% ipython --no-banner

In [1]: import numpy as np

In [2]: np.set_printoptions(precision=1, suppress=True, linewidth=120, sign=" ")

In [3]: rnd = lambda a: np.round(a, 1) + 0

In [4]: data = np.loadtxt("mat.csv", delimiter=",")

In [5]: print(data)
[[ 1.  2.  3. -3.  2. -2.]
 [ 3. -3.  2. -2. -3.  1.]
 [ 1.  2.  1.  1. -2.  1.]
 [-3. -3. -2. -2.  2.  1.]
 [-1. -1.  0.  0.  2.  1.]
 [-1.  0.  0. -1.  0. -3.]
 [-3.  1. -1. -2. -2.  2.]
 [ 2.  0.  0.  2. -3.  0.]]

In [6]: proj = data @ np.linalg.solve(data.T @ data, data.T)

In [7]: print(rnd(np.diag(proj)))
[ 0.9  1.   0.5  0.6  0.9  1.   0.9  0.4]

In [8]: print(rnd(np.linalg.eigvalsh(proj)))
[ 0.  0.  1.  1.  1.  1.  1.  1.]

In [9]: print(np.trace(proj))
6.0

In [10]: print(rnd(proj))
[[ 0.9  0.1  0.  -0.1 -0.1  0.   0.  -0.3]
 [ 0.1  1.   0.   0.1  0.   0.   0.   0.1]
 [ 0.   0.   0.5 -0.4  0.2 -0.1  0.2  0.1]
 [-0.1  0.1 -0.4  0.6  0.1  0.   0.1 -0.2]
 [-0.1  0.   0.2  0.1  0.9  0.  -0.1 -0.2]
 [ 0.   0.  -0.1  0.   0.   1.   0.   0.1]
 [ 0.   0.   0.2  0.1 -0.1  0.   0.9 -0.1]
 [-0.3  0.1  0.1 -0.2 -0.2  0.1 -0.1  0.4]]

In [11]: U, sig = np.linalg.svd(data)
Traceback (most recent call last):
  Cell In[11], line 1
    U, sig = np.linalg.svd(data)
ValueError: too many values to unpack (expected 2)


In [12]: U, sig, VT = np.linalg.svd(data, full_matrices=False)

In [13]: print(rnd(sig / sig[0]))
[ 1.   0.8  0.7  0.6  0.4  0.1]

In [14]: print(U.shape, sig.shape, VT.shape)
(8, 6) (6,) (6, 6)

In [15]: print(rnd(np.abs(VT[0])))
[ 0.7  0.2  0.3  0.3  0.6  0. ]

In [16]: print((sig > 1e-8).sum())
6

In [17]: print(rnd(np.sqrt((sig ** 2).sum())), rnd(np.linalg.norm(data)))
13.0 13.0

In [18]: B = np.c_[data[:, :5] @ np.array([[-7, 3, 7, 5, -6],
    ...:     [-9, 6, 4, 9, 2],
    ...:     [0, -8, 1, -3, -6],
    ...:     [7, -3, -3, -6, 9],
    ...:     [8, 6, -9, -6, -3]]), np.array([3, 2, 4, 0, 3, 1, 5, 5])]

In [19]: print(B)
[[-30.  12.   9.  20. -53.   3.]
 [-32. -37.  44.  12. -45.   2.]
 [-34.  -8.  31.  26.   7.   4.]
 [ 50.   7. -47. -36.   0.   0.]
 [ 32.   3. -29. -26.  -2.   3.]
 [  0.   0.  -4.   1.  -3.   1.]
 [-18.  -1.   6.  21.  14.   5.]
 [-24. -18.  35.  16.  15.   5.]]

In [20]: print(np.linalg.matrix_rank(B))
6

In [21]: print(rnd(np.linalg.lstsq(data, B[:, 0])[0]))
[-7. -9.  0.  7.  8.  0.]

In [22]: print(rnd(np.linalg.norm(B - data @ np.linalg.lstsq(data, B)[0], axis=0)))
[ 0.   0.   0.   0.   0.   5.7]

In [23]: print(np.linalg.matrix_rank(np.c_[data, B]))
7

In [24]: arr = np.load("out18.npy")

In [25]: print(arr)
[[  0  -5   0   0]
 [ -9  -2   0   0]
 [  0 -10   0  -5]
 [-18  -4  -9  -2]]

In [26]: print(np.allclose(arr @ arr.T, arr.T @ arr))
False

In [27]: print(np.trace(arr))
-4

In [28]: F = np.loadtxt("case9.csv", delimiter=",")

In [29]: print(F)
[[  2.   0.   3.   5.]
 [ 14.   8.  12.  20.]
 [  3.   3.   3.   4.]
 [  0.   0.   0.   0.]
 [  9.   7.   7.  10.]
 [  0.   2.   0.   0.]
 [ 11.   5.  10.  17.]
 [  0.   3.   0.   0.]
 [  0.   0.   0.   2.]
 [ 17.  11.  12.  17.]
 [  0.   0.   0.   0.]
 [ 18.  12.  13.  19.]]

In [30]: # rows 3 and 10 are equal

In [31]: ang = np.radians(60)

In [32]: r_ = np.eye(4)

In [33]: r_[2, 2] = r_[3, 3] = np.cos(ang)

In [34]: r_[2, 3], r_[3, 2] = -np.sin(ang), np.sin(ang)

In [35]: print(rnd(r_))
[[ 1.   0.   0.   0. ]
 [ 0.   1.   0.   0. ]
 [ 0.   0.   0.5 -0.9]
 [ 0.   0.   0.9  0.5]]

In [36]: B = F @ r_.T

In [37]: print(rnd(np.linalg.det(r_)), np.trace(r_))
1.0 3.0

In [38]: print(rnd(np.abs(B - F).max(axis=0)))
[  0.    0.   23.3   1.9]
